% python3 -q
>>> import numpy as np
>>> np.set_printoptions(precision=2, suppress=True, linewidth=160)
>>> tidy = lambda a: np.round(a, 2) + 0
>>> J = np.loadtxt("mat.csv", delimiter=",")
>>> print(tidy(J))
[[ -7.79  -9.42  15.11   4.71]
 [ -8.45  -3.9   17.59   1.95]
 [  3.44 -15.01 -10.32   7.5 ]
 [ -6.65 -13.05  11.95   6.53]
 [  6.97  12.25 -12.8   -6.13]
 [  5.76  14.77  -9.69  -7.39]
 [  3.93  16.89  -5.31  -8.44]
 [ -3.4  -17.24   4.1    8.62]
 [ -7.6  -10.24  14.53   5.12]
 [ -2.91  15.63   9.29  -7.81]
 [  5.25  15.53  -8.43  -7.76]
 [ -4.43 -16.45   6.48   8.23]
 [ -8.47  -3.1   17.78   1.55]
 [  7.01  12.15 -12.89  -6.08]
 [  3.98  16.85  -5.42  -8.42]
 [ -8.3    0.87  18.17  -0.43]
 [  6.52  -9.16 -15.89   4.58]
 [ -8.28   1.09  18.16  -0.55]
 [  8.37   5.43 -17.12  -2.71]
 [ -4.05 -16.79   5.59   8.39]
 [ -8.47  -2.11  17.96   1.05]
 [  5.9  -10.77 -14.84   5.38]
 [  5.68 -11.27 -14.45   5.64]
 [  8.29  -0.98 -18.17   0.49]
 [ -0.72  17.34   4.86  -8.67]
 [ -7.72   4.77  17.66  -2.39]
 [ -4.73  13.12  12.75  -6.56]
 [  5.45 -11.76 -14.05   5.88]
 [  4.08 -14.14 -11.55   7.07]
 [  8.41   4.8  -17.33  -2.4 ]
 [  4.93  15.92  -7.67  -7.96]]
>>> # rows and columns are dependent
>>> d = np.linalg.norm(J[:, None] - J[None], axis=-1)
>>> print(tidy(np.linalg.norm(J, axis=1)))
[20. 20. 20. 20. 20. 20. 20. 20. 20. 20. 20. 20. 20. 20. 20. 20. 20. 20. 20. 20. 20. 20. 20. 20. 20. 20. 20. 20. 20. 20. 20.]
>>> print(d[18].round(6).argsort(kind="stable")[:4])
[18 29 23 13]
>>> print(d.mean(axis=1).argmax())
26
>>> print((d + 1e9 * np.eye(31)).round(6).argmin(axis=1))
[ 8 12 28  8 13 10 14 19  0 26 30 19  1  4  6 17 21 15 29 11 12 22 27 29  9 17  9 22  2 18 10]
